In [1]: import numpy as np

In [2]: import numpy.linalg as la

In [3]: np.set_printoptions(suppress=True, linewidth=100)

In [4]: E = np.load("w.npy")

In [5]: print(E.round(2))
[[ 4.38  0.35  7.62 -1.88]
 [-5.01 -6.66  2.41  0.89]
 [-5.98  2.01  1.36 -6.93]]

In [6]: out = np.array([[2, 4, 1], [3, 3, 2], [-5, -5, -5], [4, 3, 4]])

In [7]: print(np.round(np.einsum("ij->j", E), 2))
[-6.62 -4.3  11.39 -7.91]

In [8]: print(np.round(E @ out, 2))
[[-35.81 -25.18 -40.54]
 [-38.49 -49.4  -26.82]
 [-40.44 -45.48 -36.47]]

In [9]: print(np.round(np.einsum("ik,kj->ji", E, out), 2))
[[-35.81 -38.49 -40.44]
 [-25.18 -49.4  -45.48]
 [-40.54 -26.82 -36.47]]

In [10]: print(np.round(np.einsum("ik,kj->ij", E, out), 2))
[[-35.81 -25.18 -40.54]
 [-38.49 -49.4  -26.82]
 [-40.44 -45.48 -36.47]]

In [11]: def softmax(z):
    ...:     e = np.exp(z - z.max(axis=-1, keepdims=True))
    ...:     return e / e.sum(axis=-1, keepdims=True)
    ...: 

In [12]: print(np.round(softmax(10 * E[0]), 2) + 0)
[0. 0. 1. 0.]

In [13]: print(softmax(E).sum(axis=1))
[1. 1. 1.]

In [14]: print(np.round(softmax(E[0]), 2) + 0)
[0.04 0.   0.96 0.  ]

In [15]: scores = E @ E.T / np.sqrt(4)

In [16]: print(np.round(softmax(scores), 2) + 0)
[[1. 0. 0.]
 [0. 1. 0.]
 [0. 0. 1.]]

In [17]: print(np.round(softmax(scores + np.triu(np.full(scores.shape, -np.inf), 1)), 2) + 0)
[[1. 0. 0.]
 [0. 1. 0.]
 [0. 0. 1.]]

In [18]: print(np.round(softmax(scores)[0] @ E, 2))
[ 4.38  0.35  7.62 -1.88]

In [19]: blk = np.stack([E, -2 * E, E[::-1]])

In [20]: print(la.matrix_rank(blk))
[3 3 3]

In [21]: print(np.round(la.norm(blk, axis=(1, 2)), 2))
[15.7  31.41 15.7 ]

In [22]: print(la.matrix_rank(blk.reshape(3, -1)))
2

In [23]: m1 = np.array([[1, 2, 0, 0], [-2, -3, 0, 0], [0, 0, 1, 2], [0, 0, -2, -3]])

In [24]: print(m1)
[[ 1  2  0  0]
 [-2 -3  0  0]
 [ 0  0  1  2]
 [ 0  0 -2 -3]]

In [25]: # splits into 2 blocks

In [26]: out = E / np.sqrt((E ** 2).mean(axis=1, keepdims=True))

In [27]: print(la.matrix_rank(E - E.mean(axis=1, keepdims=True)))
3

In [28]: print(out[1].round(2))
[-1.15 -1.53  0.55  0.21]

In [29]: print(la.matrix_rank(out) == la.matrix_rank(E))
True

In [30]: print(np.round(E - E.mean(axis=1, keepdims=True), 2))
[[ 1.76 -2.27  5.   -4.49]
 [-2.92 -4.57  4.5   2.98]
 [-3.59  4.4   3.74 -4.54]]

In [31]: out = m1 / np.sqrt((m1 ** 2).mean(axis=1, keepdims=True))

In [32]: print(out[1].round(2))
[-1.11 -1.66  0.    0.  ]

In [33]: print(la.matrix_rank(out) == la.matrix_rank(m1))
True

In [34]: print(np.round(la.norm(out, axis=1), 2))
[2. 2. 2. 2.]

In [35]: print(m1 - m1.mean(axis=1, keepdims=True))
[[ 0.25  1.25 -0.75 -0.75]
 [-0.75 -1.75  1.25  1.25]
 [-0.75 -0.75  0.25  1.25]
 [ 1.25  1.25 -0.75 -1.75]]

In [36]: print(la.matrix_rank(m1 - m1.mean(axis=1, keepdims=True)))
3

In [37]: rng = np.random.default_rng(82923)

In [38]: idx = rng.permutation(4)

In [39]: print(idx)
[2 0 3 1]

In [40]: out = m1[idx][:, idx]

In [41]: print(np.round(np.sort(np.abs(la.eigvals(out))), 2))
[1. 1. 1. 1.]

In [42]: print(round(la.det(out), 2), round(la.det(m1[idx]), 2))
1.0 -1.0

In [43]: print(out)
[[ 1  0  2  0]
 [ 0  1  0  2]
 [-2  0 -3  0]
 [ 0 -2  0 -3]]

In [44]: print(np.trace(out))
-4
